$ python -q
>>> import numpy as np
>>> import numpy.linalg as la
>>> np.set_printoptions(suppress=True, linewidth=120)
>>> tidy = lambda a: np.round(a, 3) + 0
>>> arr = np.loadtxt("sample13.csv", delimiter=",")
>>> arr
array([[-2.,  2.,  0.,  0.,  0.,  0.,  0.,  0.,  0.,  0.,  0.,  0.,  0.],
       [ 2., -3.,  2.,  0.,  0.,  0.,  0.,  0.,  0.,  0.,  0.,  0.,  0.],
       [ 0.,  2., -3.,  2.,  0.,  0.,  0.,  0.,  0.,  0.,  0.,  0.,  0.],
       [ 0.,  0.,  2.,  2.,  2.,  0.,  0.,  0.,  0.,  0.,  0.,  0.,  0.],
       [ 0.,  0.,  0.,  2.,  1.,  2.,  0.,  0.,  0.,  0.,  0.,  0.,  0.],
       [ 0.,  0.,  0.,  0.,  2.,  2.,  2.,  0.,  0.,  0.,  0.,  0.,  0.],
       [ 0.,  0.,  0.,  0.,  0.,  2., -2.,  2.,  0.,  0.,  0.,  0.,  0.],
       [ 0.,  0.,  0.,  0.,  0.,  0.,  2.,  0.,  2.,  0.,  0.,  0.,  0.],
       [ 0.,  0.,  0.,  0.,  0.,  0.,  0.,  2.,  1.,  2.,  0.,  0.,  0.],
       [ 0.,  0.,  0.,  0.,  0.,  0.,  0.,  0.,  2.,  0.,  2.,  0.,  0.],
       [ 0.,  0.,  0.,  0.,  0.,  0.,  0.,  0.,  0.,  2.,  3.,  2.,  0.],
       [ 0.,  0.,  0.,  0.,  0.,  0.,  0.,  0.,  0.,  0.,  2.,  2.,  2.],
       [ 0.,  0.,  0.,  0.,  0.,  0.,  0.,  0.,  0.,  0.,  0.,  2.,  3.]])
>>> vec = np.array([-2, -1, 1, -3, -1, -1, 0, 1, 3, -3, 2, 2, 2])
>>> y = arr @ vec
>>> c, lr = np.zeros(13), 1 / la.norm(arr, 2) ** 2
>>> for i in range(3):
...     c -= lr * arr.T @ (arr @ c - y)
...     if i % 1 == 0: print(i, round(la.norm(arr @ c - y), 3))
... 
0 11.527
1 8.449
2 6.594
>>> tidy(la.cond(arr))
np.float64(85.616)
>>> tidy(np.abs(la.eigvals(arr)).max())
np.float64(5.818)
>>> np.allclose(arr @ arr.T, arr.T @ arr)
True
>>> assert arr == arr.T
Traceback (most recent call last):
  File "<python-input-13>", line 1, in <module>
    assert arr == arr.T
           ^^^^^^^^^^^^
ValueError: The truth value of an array with more than one element is ambiguous. Use a.any() or a.all()
>>> np.trace(arr)
np.float64(4.0)
>>> ev, vecs = la.eigvalsh(arr)
Traceback (most recent call last):
  File "<python-input-15>", line 1, in <module>
    ev, vecs = la.eigvalsh(arr)
    ^^^^^^^^
ValueError: too many values to unpack (expected 2)
>>> ev, vecs = la.eigh(arr)
>>> tidy(np.abs(vecs[:, -1]))
array([0.   , 0.   , 0.001, 0.005, 0.008, 0.014, 0.018, 0.055, 0.139, 0.27 , 0.628, 0.573, 0.427])
>>> tidy(la.svd(arr, compute_uv=False))
array([5.818, 5.683, 4.763, 4.082, 3.923, 3.13 , 3.017, 2.628, 2.374, 1.079, 0.579, 0.406, 0.068])
>>> tidy(ev)
array([-5.818, -4.082, -3.017, -2.374, -1.079, -0.406,  0.068,  0.579,  2.628,  3.13 ,  3.923,  4.763,  5.683])
>>> tidy(la.eigvalsh(arr @ arr))
array([ 0.005,  0.165,  0.335,  1.164,  5.636,  6.908,  9.104,  9.796, 15.392, 16.659, 22.69 , 32.302, 33.845])
>>> rng = np.random.default_rng(60827)
>>> idx = rng.permutation(13)
>>> other = arr[:, idx] * rng.choice([-1, 1], 13)
>>> other
array([[-2., -0.,  0., -0., -0.,  0., -0.,  0., -0., -0.,  0.,  0.,  2.],
       [ 2., -0.,  0., -0., -0.,  0., -0.,  0., -0., -0.,  2.,  0., -3.],
       [ 0., -0.,  0., -0., -0.,  2., -0.,  0., -0., -0., -3.,  0.,  2.],
       [ 0., -0.,  0., -0., -0.,  2., -0.,  0., -0., -0.,  2.,  2.,  0.],
       [ 0., -0.,  0., -0., -0.,  2., -0.,  0., -2., -0.,  0.,  1.,  0.],
       [ 0., -0.,  0., -2., -0.,  0., -0.,  0., -2., -0.,  0.,  2.,  0.],
       [ 0., -0.,  2.,  2., -0.,  0., -0.,  0., -2., -0.,  0.,  0.,  0.],
       [ 0., -0.,  0., -2., -2.,  0., -0.,  0., -0., -0.,  0.,  0.,  0.],
       [ 0., -0.,  2., -0., -1.,  0., -0.,  0., -0., -2.,  0.,  0.,  0.],
       [ 0., -2.,  0., -0., -2.,  0., -0.,  0., -0., -0.,  0.,  0.,  0.],
       [ 0., -3.,  0., -0., -0.,  0., -0.,  2., -0., -2.,  0.,  0.,  0.],
       [ 0., -2.,  0., -0., -0.,  0., -2.,  2., -0., -0.,  0.,  0.,  0.],
       [ 0., -0.,  0., -0., -0.,  0., -3.,  2., -0., -0.,  0.,  0.,  0.]])
>>> U, _, Vt = la.svd(arr.T @ other)
>>> print(idx)
[ 0 10  7  6  8  3 12 11  5  9  2  4  1]
>>> A = np.loadtxt("mat.csv", delimiter=",")
>>> tidy(A)
array([[-0.316,  0.352,  0.706, -0.189,  0.492],
       [ 0.063, -0.873,  0.131, -0.034,  0.464],
       [-0.316,  0.191, -0.696, -0.196,  0.585],
       [ 0.631,  0.099, -0.005, -0.768,  0.046],
       [ 0.631,  0.26 , -0.003,  0.579,  0.446]])
>>> tidy(A.T @ A)
array([[1., 0., 0., 0., 0.],
       [0., 1., 0., 0., 0.],
       [0., 0., 1., 0., 0.],
       [0., 0., 0., 1., 0.],
       [0., 0., 0., 0., 1.]])
>>> tidy(A @ A.T)
array([[1., 0., 0., 0., 0.],
       [0., 1., 0., 0., 0.],
       [0., 0., 1., 0., 0.],
       [0., 0., 0., 1., 0.],
       [0., 0., 0., 0., 1.]])
>>> tidy(np.poly(A))
array([ 1.   ,  2.206,  1.208, -1.208, -2.206, -1.   ])
>>> tidy(la.eigvals(A).sum().real)
np.float64(-2.206)
>>> tidy(np.kron(np.eye(2, dtype=int), A))
array([[-0.316,  0.352,  0.706, -0.189,  0.492,  0.   ,  0.   ,  0.   ,  0.   ,  0.   ],
       [ 0.063, -0.873,  0.131, -0.034,  0.464,  0.   ,  0.   ,  0.   ,  0.   ,  0.   ],
       [-0.316,  0.191, -0.696, -0.196,  0.585,  0.   ,  0.   ,  0.   ,  0.   ,  0.   ],
       [ 0.631,  0.099, -0.005, -0.768,  0.046,  0.   ,  0.   ,  0.   ,  0.   ,  0.   ],
       [ 0.631,  0.26 , -0.003,  0.579,  0.446,  0.   ,  0.   ,  0.   ,  0.   ,  0.   ],
       [ 0.   ,  0.   ,  0.   ,  0.   ,  0.   , -0.316,  0.352,  0.706, -0.189,  0.492],
       [ 0.   ,  0.   ,  0.   ,  0.   ,  0.   ,  0.063, -0.873,  0.131, -0.034,  0.464],
       [ 0.   ,  0.   ,  0.   ,  0.   ,  0.   , -0.316,  0.191, -0.696, -0.196,  0.585],
       [ 0.   ,  0.   ,  0.   ,  0.   ,  0.   ,  0.631,  0.099, -0.005, -0.768,  0.046],
       [ 0.   ,  0.   ,  0.   ,  0.   ,  0.   ,  0.631,  0.26 , -0.003,  0.579,  0.446]])
>>> tidy(la.det(2 * A)), tidy(la.det(A))
(np.float64(32.0), np.float64(1.0))
>>> Q, R = la.qr(A)
>>> abs(R[0, 0]), tidy(la.norm(A[:, 0]))
(np.float64(1.0), np.float64(1.0))
>>> print(tidy(R))
[[1. 0. 0. 0. 0.]
 [0. 1. 0. 0. 0.]
 [0. 0. 1. 0. 0.]
 [0. 0. 0. 1. 0.]
 [0. 0. 0. 0. 1.]]
>>> np.trace(Q @ Q.T)
np.float64(5.0)
>>> tidy(Q @ R)
array([[-0.316,  0.352,  0.706, -0.189,  0.492],
       [ 0.063, -0.873,  0.131, -0.034,  0.464],
       [-0.316,  0.191, -0.696, -0.196,  0.585],
       [ 0.631,  0.099, -0.005, -0.768,  0.046],
       [ 0.631,  0.26 , -0.003,  0.579,  0.446]])
>>> tidy(Q.T @ Q)
array([[1., 0., 0., 0., 0.],
       [0., 1., 0., 0., 0.],
       [0., 0., 1., 0., 0.],
       [0., 0., 0., 1., 0.],
       [0., 0., 0., 0., 1.]])
>>> np.allclose(R.T @ R, A.T @ A)
True
>>> print(tidy(Q))
[[-0.316  0.352  0.706 -0.189  0.492]
 [ 0.063 -0.873  0.131 -0.034  0.464]
 [-0.316  0.191 -0.696 -0.196  0.585]
 [ 0.631  0.099 -0.005 -0.768  0.046]
 [ 0.631  0.26  -0.003  0.579  0.446]]
>>> tidy(np.abs(np.diag(R)))
array([1., 1., 1., 1., 1.])
>>> vec = np.array([2, 0, 0, 2, 2])
>>> [p for p in range(1, 25) if np.allclose(la.matrix_power(A, p), np.eye(5))]
[]
>>> 5 - la.matrix_rank(A - np.eye(5), tol=1e-8)
np.int64(1)
>>> tidy(la.norm(vec)), tidy(la.norm(A @ vec))
(np.float64(3.464), np.float64(3.464))
>>> print(tidy(A.T @ (A @ vec)))
[2. 0. 0. 2. 2.]
>>> tidy(np.abs(la.eigvals(A)))
array([1., 1., 1., 1., 1.])
>>> tidy(la.norm(A[0], 1)), tidy(la.norm(A[0], np.inf))
(np.float64(2.055), np.float64(0.706))
>>> tidy(la.norm(A) ** 2 / la.norm(A, 2) ** 2)
np.float64(5.0)
>>> print(tidy(la.norm(A, "nuc")))
5.0
>>> tidy(la.norm(A, axis=1))
array([1., 1., 1., 1., 1.])
>>> F = np.load("arr.npy")
>>> F
array([[ 0,  2,  3,  0,  1,  9,  1,  1,  3,  0,  0],
       [ 0,  3,  2,  0,  1, 11,  1,  0,  2,  0,  0],
       [ 0,  2,  3,  0,  1,  9,  1,  1,  3,  0,  0],
       [ 0,  3,  2,  0,  1, 11,  1,  0,  2,  0,  0],
       [ 6,  0,  6,  3,  1,  3,  1,  7,  6,  0,  3],
       [ 2,  1,  4,  1,  1,  7,  1,  3,  4,  0,  1],
       [ 2,  1,  4,  1,  1,  7,  1,  3,  4,  0,  1],
       [ 2,  1,  4,  1,  1,  7,  1,  3,  4,  0,  1],
       [ 6,  0,  6,  3,  1,  3,  1,  7,  6,  0,  3],
       [ 0,  2,  3,  0,  1,  9,  1,  1,  3,  0,  0],
       [ 0,  3,  2,  0,  1, 11,  1,  0,  2,  0,  0],
       [ 0,  3,  2,  0,  1, 11,  1,  0,  2,  0,  0],
       [ 0,  3,  2,  0,  1, 11,  1,  0,  2,  0,  0],
       [10,  0,  8,  5,  1,  0,  1, 11,  8,  0,  5],
       [ 2,  1,  4,  1,  1,  7,  1,  3,  4,  0,  1],
       [ 2,  1,  4,  1,  1,  7,  1,  3,  4,  0,  1],
       [ 4,  0,  5,  2,  1,  5,  1,  5,  5,  0,  2]])
>>> other = F + rng.integers(-2, 3, (17, 5)) @ rng.integers(-2, 3, (5, 11))
>>> other
array([[-2, 10, -3, -2, 17,  3, -1,  1,  5, -6, -6],
       [-2,  3,  2,  1, -1, 13,  0, -3, -1,  3,  0],
       [ 5, -1,  1,  3,  7,  5,  3,  3, 12, -7,  4],
       [-1,  8,  4, -6,  1, 13,  2,  7, -2,  0, -6],
       [ 4,  2,  6,  0,  1, -1, -1,  6,  5,  1,  1],
       [ 6,  3,  4, -1, -1, 13,  2,  3,  0,  0, -5],
       [ 7,  4,  2, -2,  1,  9,  0, -1,  1, -1, -7],
       [ 1,  3,  5,  0, -3, 14,  1,  2, -3,  4, -3],
       [12, -1,  5,  3,  1,  4,  2,  6,  8, -3,  1],
       [-2, -1,  4,  5, -3, 16,  2, -1,  0,  4,  4],
       [-1, 11, -3, -3, 13,  8, -1, -1,  1, -4, -8],
       [-2,  5,  2, -3,  1,  7, -1, -1,  1,  1, -2],
       [-3,  3,  5, -3, -5, 10,  0,  1, -1,  4,  0],
       [ 7,  0,  7,  7,  3, -1,  0,  9,  8,  1,  7],
       [ 3, -9,  7,  9, -9, 12,  3,  0,  6,  4, 12],
       [ 8,  2,  5, -5,  1,  2,  2,  8,  8, -5, -3],
       [10, -3,  4,  3,  5,  0,  3,  8, 14, -7,  5]])
>>> tidy(la.svd(other - F, compute_uv=False))
array([38.509, 29.311, 18.303, 14.789,  9.606,  0.   ,  0.   ,  0.   ,  0.   ,  0.   ,  0.   ])
>>> np.abs(other - F).sum(axis=1)
array([56, 17, 47, 34, 18, 27, 32, 32, 18, 36, 48, 18, 25, 15, 59, 38, 44])
>>> la.matrix_rank(other - F, tol=1e-8)
np.int64(5)
>>> la.cond(F) > 100
np.True_
>>> r0 = np.array([-2, 2, -2])
>>> np.correlate(F[16], F[13], "full")
array([ 20,   0,  57,  54,  49,  96,  44,  98, 126,  83, 197,  86, 105,  92,  50, 115,  52,  60,  66,   0,  20])
>>> np.polyval(r0, F[16])
array([-26,  -2, -42,  -6,  -2, -42,  -2, -42, -42,  -2,  -6])
>>> m1 = np.array([[-0.7, 1.1, 1.0, 0.3, 0.1],
...     [0.4, 0.7, 0.7, -2.5, -1.0],
...     [1.1, 0.5, 0.2, -0.4, -0.8],
...     [1.2, -1.2, 0.3, -1.0, -0.2],
...     [0.4, -0.1, -0.7, 2.1, -0.4],
...     [-1.2, 0.0, -0.2, -1.4, -1.4],
...     [-0.6, 2.2, 0.0, 0.8, 0.3],
...     [-0.3, 0.9, 0.8, -0.3, 1.7],
...     [1.1, 0.1, 0.6, 0.1, 0.1],
...     [0.0, -1.2, 1.3, 0.7, 0.3]])
>>> other = m1 + rng.integers(-2, 3, (10, 4)) @ rng.integers(-2, 3, (4, 5))
>>> tidy(other)
array([[ 4.3,  2.1,  1. ,  7.3,  8.1],
       [ 4.4, -5.3,  4.7, -3.5,  1. ],
       [-2.9,  4.5,  4.2,  5.6, -4.8],
       [-2.8,  0.8,  5.3,  2. , -0.2],
       [-1.6,  9.9, -3.7, 12.1,  5.6],
       [-3.2, -4. ,  3.8, -6.4, -3.4],
       [ 5.4,  0.2,  0. ,  4.8,  4.3],
       [-4.3, -1.1, -1.2, -9.3, -8.3],
       [ 7.1,  2.1, -3.4,  6.1,  8.1],
       [ 1. , -0.2,  2.3,  3.7,  6.3]])
>>> la.matrix_rank(other - m1, tol=1e-8)
np.int64(4)
>>> tidy(other - m1)
array([[  5.,   1.,   0.,   7.,   8.],
       [  4.,  -6.,   4.,  -1.,   2.],
       [ -4.,   4.,   4.,   6.,  -4.],
       [ -4.,   2.,   5.,   3.,   0.],
       [ -2.,  10.,  -3.,  10.,   6.],
       [ -2.,  -4.,   4.,  -5.,  -2.],
       [  6.,  -2.,   0.,   4.,   4.],
       [ -4.,  -2.,  -2.,  -9., -10.],
       [  6.,   2.,  -4.,   6.,   8.],
       [  1.,   1.,   1.,   3.,   6.]])
